>>> import numpy as np
>>> from numpy import linalg as LA
>>> np.set_printoptions(precision=3, suppress=True, linewidth=160)
>>> def tidy(a):
...     return np.round(a, 3) + 0
... 
>>> mat = np.load("dump.npy")
>>> print(mat)
[[ 1.213  1.364 -0.55  -0.387 -0.835 -0.089 -0.115  3.051 -0.611]
 [ 0.88  -0.203 -0.442  1.134 -1.167 -1.092 -0.283  0.103 -1.374]
 [ 1.533  1.521 -3.744 -2.78   0.989  3.418  0.608  5.511  0.784]
 [-2.526 -4.141  1.367 -0.287  2.49   3.091  3.13  -8.174  0.296]
 [ 1.506  6.411  4.216 -1.25  -2.224 -4.751 -1.615  5.495  2.145]
 [-3.536 -4.403  0.582  1.162  1.961  0.971  0.154 -7.396  0.021]
 [-1.347 -2.979 -0.319  0.018  1.198  1.852  1.123 -3.683 -0.24 ]
 [-0.716 -1.369  1.762  1.64  -0.533 -1.932  0.127 -3.975 -0.474]
 [ 2.072  2.76   2.445 -1.331 -1.445 -2.881 -0.401  3.58   1.193]]
>>> O, Rm = LA.qr(mat)
>>> print(tidy(np.trace(O @ O.T)))
9.0
>>> print(tidy(np.abs(np.diag(Rm))))
[5.689 4.728 4.995 3.053 0.451 1.108 0.539 0.254 0.267]
>>> print(O.shape, Rm.shape)
(9, 9) (9, 9)
>>> print(tidy(O @ Rm))
[[ 1.213  1.364 -0.55  -0.387 -0.835 -0.089 -0.115  3.051 -0.611]
 [ 0.88  -0.203 -0.442  1.134 -1.167 -1.092 -0.283  0.103 -1.374]
 [ 1.533  1.521 -3.744 -2.78   0.989  3.418  0.608  5.511  0.784]
 [-2.526 -4.141  1.367 -0.287  2.49   3.091  3.13  -8.174  0.296]
 [ 1.506  6.411  4.216 -1.25  -2.224 -4.751 -1.615  5.495  2.145]
 [-3.536 -4.403  0.582  1.162  1.961  0.971  0.154 -7.396  0.021]
 [-1.347 -2.979 -0.319  0.018  1.198  1.852  1.123 -3.683 -0.24 ]
 [-0.716 -1.369  1.762  1.64  -0.533 -1.932  0.127 -3.975 -0.474]
 [ 2.072  2.76   2.445 -1.331 -1.445 -2.881 -0.401  3.58   1.193]]
>>> rng = np.random.default_rng(23)
>>> Y = mat + rng.integers(-2, 3, (9, 7)) @ rng.integers(-2, 3, (7, 9))
>>> print(tidy(Y))
[[ -3.787   0.364  -6.55    8.613  -6.835  -4.089   1.885   9.051   4.389]
 [ -3.12    9.797  -7.442   4.134 -11.167  -8.092   1.717   1.103  -1.374]
 [ -5.467   6.521  -4.744   0.22   -7.011  -8.582   2.608   1.511  -5.216]
 [ -1.526  -7.141   3.367   6.713  -0.51    6.091   1.13   -6.174   4.296]
 [ -1.494  15.411  11.216   6.75   -9.224  -6.751  -9.615   8.495   4.145]
 [  6.464  -2.403   3.582  -0.838   0.961   6.971  -5.846  -5.396   6.021]
 [ -4.347   4.021   2.681  -0.982  -3.802  -1.148   7.123  -9.683  -7.24 ]
 [  3.284  -1.369   9.762  -4.36   -0.533  -2.932   2.127 -13.975  -8.474]
 [ -5.928   7.76    2.445   1.669  -0.445  -2.881  -0.401   5.58   -0.807]]
>>> print(tidy(Y - mat))
[[ -5.  -1.  -6.   9.  -6.  -4.   2.   6.   5.]
 [ -4.  10.  -7.   3. -10.  -7.   2.   1.   0.]
 [ -7.   5.  -1.   3.  -8. -12.   2.  -4.  -6.]
 [  1.  -3.   2.   7.  -3.   3.  -2.   2.   4.]
 [ -3.   9.   7.   8.  -7.  -2.  -8.   3.   2.]
 [ 10.   2.   3.  -2.  -1.   6.  -6.   2.   6.]
 [ -3.   7.   3.  -1.  -5.  -3.   6.  -6.  -7.]
 [  4.   0.   8.  -6.   0.  -1.   2. -10.  -8.]
 [ -8.   5.   0.   3.   1.   0.   0.   2.  -2.]]
>>> print(np.abs(Y - mat).sum(axis=1))
[44. 44. 48. 27. 49. 38. 41. 39. 21.]
>>> x = np.array([7, -1, -6, -5, 6, -3, 5, -5, 1])
>>> target = mat @ x
>>> print(tidy(target))
[ -8.822  -3.685  17.523  42.175 -47.411  16.973  20.796   0.219 -15.01 ]
>>> print(tidy(LA.solve(mat, target + mat[:, 4])))
[ 7. -1. -6. -5.  7. -3.  5. -5.  1.]
>>> print(tidy(LA.solve(mat, 2 * target)))
[ 14.  -2. -12. -10.  12.  -6.  10. -10.   2.]
>>> print(tidy(LA.solve(mat, target)))
[ 7. -1. -6. -5.  6. -3.  5. -5.  1.]
>>> x = np.array([2, 2, -1, -2, -3, 2, 2, -3, -1])
>>> target = mat @ x
>>> c, lr = np.zeros(9), 1 / LA.norm(mat, 2) ** 2
>>> for i in range(50):
...     c -= lr * mat.T @ (mat @ c - target)
...     if i % 10 == 0: print(i, round(LA.norm(mat @ c - target), 3))
... 
0 11.846
10 8.514
20 7.266
30 6.3
40 5.514
>>> print(tidy(LA.cond(mat)))
254.627
>>> feats = np.loadtxt("run13.csv", delimiter=",")
>>> print(feats)
[[0. 0. 4. 4. 0. 3. 0. 0. 3. 0. 5. 3. 3. 4.]
 [0. 0. 3. 3. 5. 4. 4. 5. 2. 4. 4. 1. 3. 5.]
 [4. 3. 0. 0. 0. 0. 0. 0. 0. 0. 0. 0. 0. 0.]
 [4. 3. 0. 0. 0. 0. 0. 0. 0. 0. 0. 0. 0. 0.]
 [0. 5. 0. 0. 0. 0. 0. 0. 0. 0. 0. 0. 0. 0.]
 [3. 4. 0. 0. 0. 0. 0. 0. 0. 0. 0. 0. 0. 0.]
 [0. 4. 0. 0. 0. 0. 0. 0. 0. 0. 0. 0. 0. 0.]
 [0. 5. 0. 0. 0. 0. 0. 0. 0. 0. 0. 0. 0. 0.]
 [3. 2. 0. 0. 0. 0. 0. 0. 0. 0. 0. 0. 0. 0.]
 [0. 4. 0. 0. 0. 0. 0. 0. 0. 0. 0. 0. 0. 0.]
 [5. 4. 0. 0. 0. 0. 0. 0. 0. 0. 0. 0. 0. 0.]
 [3. 1. 0. 0. 0. 0. 0. 0. 0. 0. 0. 0. 0. 0.]
 [3. 3. 0. 0. 0. 0. 0. 0. 0. 0. 0. 0. 0. 0.]
 [4. 5. 0. 0. 0. 0. 0. 0. 0. 0. 0. 0. 0. 0.]]
>>> ev, evecs = LA.eigh(feats)
>>> x = np.array([-1, -9, 6, -9, -9, 0, -9, 6, 1, -9, -5, 0, -2, 5])
>>> print(tidy(x @ feats @ x / (x @ x)), tidy(ev[0]), tidy(ev[-1]))
3.283 -15.459 15.459
>>> print(tidy(LA.eigvalsh(feats[1:, 1:])))
[-13.077   0.      0.      0.      0.      0.      0.      0.      0.      0.      0.      0.     13.077]
>>> print(np.abs(feats).sum(axis=1).max(), tidy(np.abs(ev).max()))
43.0 15.459
>>> arr = np.loadtxt("test8.csv", delimiter=",")
>>> print(arr)
[[6. 0. 5. 5. 5. 5. 0. 0. 0. 0. 5. 0. 0. 5. 5.]
 [0. 6. 0. 0. 0. 0. 5. 5. 5. 0. 0. 5. 0. 0. 0.]
 [5. 0. 6. 5. 5. 5. 0. 0. 0. 0. 5. 0. 0. 5. 5.]
 [5. 0. 5. 6. 5. 5. 0. 0. 0. 0. 5. 0. 0. 5. 5.]
 [5. 0. 5. 5. 6. 5. 0. 0. 0. 0. 5. 0. 0. 5. 5.]
 [5. 0. 5. 5. 5. 6. 0. 0. 0. 0. 5. 0. 0. 5. 5.]
 [0. 5. 0. 0. 0. 0. 6. 5. 5. 0. 0. 5. 0. 0. 0.]
 [0. 5. 0. 0. 0. 0. 5. 6. 5. 0. 0. 5. 0. 0. 0.]
 [0. 5. 0. 0. 0. 0. 5. 5. 6. 0. 0. 5. 0. 0. 0.]
 [0. 0. 0. 0. 0. 0. 0. 0. 0. 6. 0. 0. 5. 0. 0.]
 [5. 0. 5. 5. 5. 5. 0. 0. 0. 0. 6. 0. 0. 5. 5.]
 [0. 5. 0. 0. 0. 0. 5. 5. 5. 0. 0. 6. 0. 0. 0.]
 [0. 0. 0. 0. 0. 0. 0. 0. 0. 5. 0. 0. 6. 0. 0.]
 [5. 0. 5. 5. 5. 5. 0. 0. 0. 0. 5. 0. 0. 6. 5.]
 [5. 0. 5. 5. 5. 5. 0. 0. 0. 0. 5. 0. 0. 5. 6.]]
>>> print(np.flatnonzero(LA.matrix_power((arr != 0) + (arr.T != 0) + np.eye(15), 15)[10]))
[ 0  2  3  4  5 10 13 14]
>>> print(tidy(np.sort(LA.eigvals(arr).real)))
[ 1.  1.  1.  1.  1.  1.  1.  1.  1.  1.  1.  1. 11. 26. 41.]
